>>> import numpy as np
>>> np.set_printoptions(precision=2, suppress=True, linewidth=100, floatmode="fixed")
>>> mat = np.load("layer15.npy")
>>> print(mat)
[[ 0.60  0.10  0.20 -0.60 -0.26 -0.20  1.50]
 [-0.50  0.00  0.80 -0.70 -0.83 -0.30 -0.40]
 [ 0.00  2.10 -0.70  1.40  0.64 -1.10 -0.70]
 [ 1.20  1.30 -0.60  1.40  0.68  0.20  1.70]
 [ 1.30 -0.10  0.20  0.20 -0.23 -0.70 -1.80]
 [ 0.40  0.30  0.50  0.70 -0.46 -0.50  1.10]
 [-0.60 -0.90  0.50  0.20 -0.35 -0.80 -0.40]
 [-0.20 -0.80 -0.40  0.40  0.26 -0.60 -1.60]
 [-0.40 -0.40 -0.60 -1.20  0.68  0.20 -0.30]
 [ 0.20 -2.20 -0.70  0.30  0.77 -0.50  0.40]
 [-0.10 -0.40  0.10 -0.20 -0.09  0.70  1.90]
 [ 1.60  1.50  0.50  0.10 -0.53 -0.90  1.20]]
>>> blk = np.stack([mat, 5 * mat, mat[::-1]])
>>> print(np.linalg.matrix_rank(blk.reshape(3, -1)))
2
>>> print(np.linalg.matrix_rank(blk))
[7 7 7]
>>> print(blk.shape)
(3, 12, 7)
>>> x = np.array([1, -1, -2, -9, 4, 0, -8])
>>> h1 = np.maximum(mat @ x, 0)
>>> print(np.maximum(mat @ (3 * x), 0))
[ 0.00 12.24  0.00  0.00 38.04  0.00  0.00 34.92 51.36  2.94  0.00  0.00]
>>> print(h1)
[ 0.00  4.08  0.00  0.00 12.68  0.00  0.00 11.64 17.12  0.98  0.00  0.00]
>>> print(mat * (h1 > 1e-9)[:, None])
[[ 0.00  0.00  0.00 -0.00 -0.00 -0.00  0.00]
 [-0.50  0.00  0.80 -0.70 -0.83 -0.30 -0.40]
 [ 0.00  0.00 -0.00  0.00  0.00 -0.00 -0.00]
 [ 0.00  0.00 -0.00  0.00  0.00  0.00  0.00]
 [ 1.30 -0.10  0.20  0.20 -0.23 -0.70 -1.80]
 [ 0.00  0.00  0.00  0.00 -0.00 -0.00  0.00]
 [-0.00 -0.00  0.00  0.00 -0.00 -0.00 -0.00]
 [-0.20 -0.80 -0.40  0.40  0.26 -0.60 -1.60]
 [-0.40 -0.40 -0.60 -1.20  0.68  0.20 -0.30]
 [ 0.20 -2.20 -0.70  0.30  0.77 -0.50  0.40]
 [-0.00 -0.00  0.00 -0.00 -0.00  0.00  0.00]
 [ 0.00  0.00  0.00  0.00 -0.00 -0.00  0.00]]
>>> print(mat.T @ h1)
[  5.46 -19.58  -9.81 -15.91   9.12 -14.15 -47.82]
>>> arr = np.loadtxt("mat.csv", delimiter=",")
>>> print(arr)
[[-0.36 -1.85  1.01 -0.69  2.07 -0.73  3.12]
 [-2.86  0.06 -2.40  0.60 -1.50  4.18 -0.52]
 [ 3.39 -0.81  3.32 -0.48  2.31 -4.85  0.00]
 [ 1.84 -0.85  2.01  0.51  1.11 -1.85 -2.60]
 [ 0.08 -0.88  0.55  1.20  0.03  1.07 -4.03]
 [-0.35 -2.25  1.20  0.30  1.77  0.29 -0.26]]
>>> print(round(float(np.linalg.norm(arr, "nuc")), 2))
20.31
>>> print(np.linalg.norm(arr, axis=1))
[4.43 5.86 7.23 4.45 4.46 3.16]
>>> print(round(float(np.linalg.norm(arr[0] - arr[5])), 2))
3.71
>>> print(round(float(arr[0] @ arr[5]), 2))
7.93
>>> print(round(np.linalg.norm(arr, 2), 2))
10.08
>>> print(round(float(np.linalg.norm(arr) ** 2 / np.linalg.norm(arr, 2) ** 2), 2))
1.53
>>> print(np.linalg.norm(arr, axis=0))
[4.83 3.26 4.86 1.69 4.03 6.80 5.75]
>>> print(np.linalg.norm(arr, axis=1).argmax())
2
>>> print(np.round(np.linalg.svd(arr, compute_uv=False), 2) + 0)
[10.08  6.10  4.12  0.00  0.00  0.00]
>>> print(arr.sum(axis=0))
[ 1.74 -6.58  5.69  1.44  5.79 -1.89 -4.29]
>>> print(np.abs(arr).max())
4.85
>>> print(arr.sum(axis=1))
[ 2.57 -2.44  2.88  0.17 -1.98  0.70]
>>> print(np.count_nonzero(arr))
41
>>> print(np.unravel_index(np.abs(arr).argmax(), arr.shape))
(np.int64(2), np.int64(5))
>>> print(round(float(np.linalg.norm(arr)), 2))
12.49
>>> print(np.allclose(arr[:-1].T @ np.linalg.lstsq(arr[:-1].T, arr[-1])[0], arr[-1]))
True
>>> print(np.abs(np.diag(np.linalg.qr(arr)[1])) > 1e-9)
[ True  True  True False False False]
>>> print(round(float(np.trace(np.linalg.pinv(arr) @ arr)), 2))
3.0
>>> print(np.linalg.lstsq(arr[:-1].T, arr[-1])[2])
3
>>> print(np.round(arr @ np.linalg.pinv(arr) @ arr, 2) + 0)
[[-0.36 -1.85  1.01 -0.69  2.07 -0.73  3.12]
 [-2.86  0.06 -2.40  0.60 -1.50  4.18 -0.52]
 [ 3.39 -0.81  3.32 -0.48  2.31 -4.85  0.00]
 [ 1.84 -0.85  2.01  0.51  1.11 -1.85 -2.60]
 [ 0.08 -0.88  0.55  1.20  0.03  1.07 -4.03]
 [-0.35 -2.25  1.20  0.30  1.77  0.29 -0.26]]
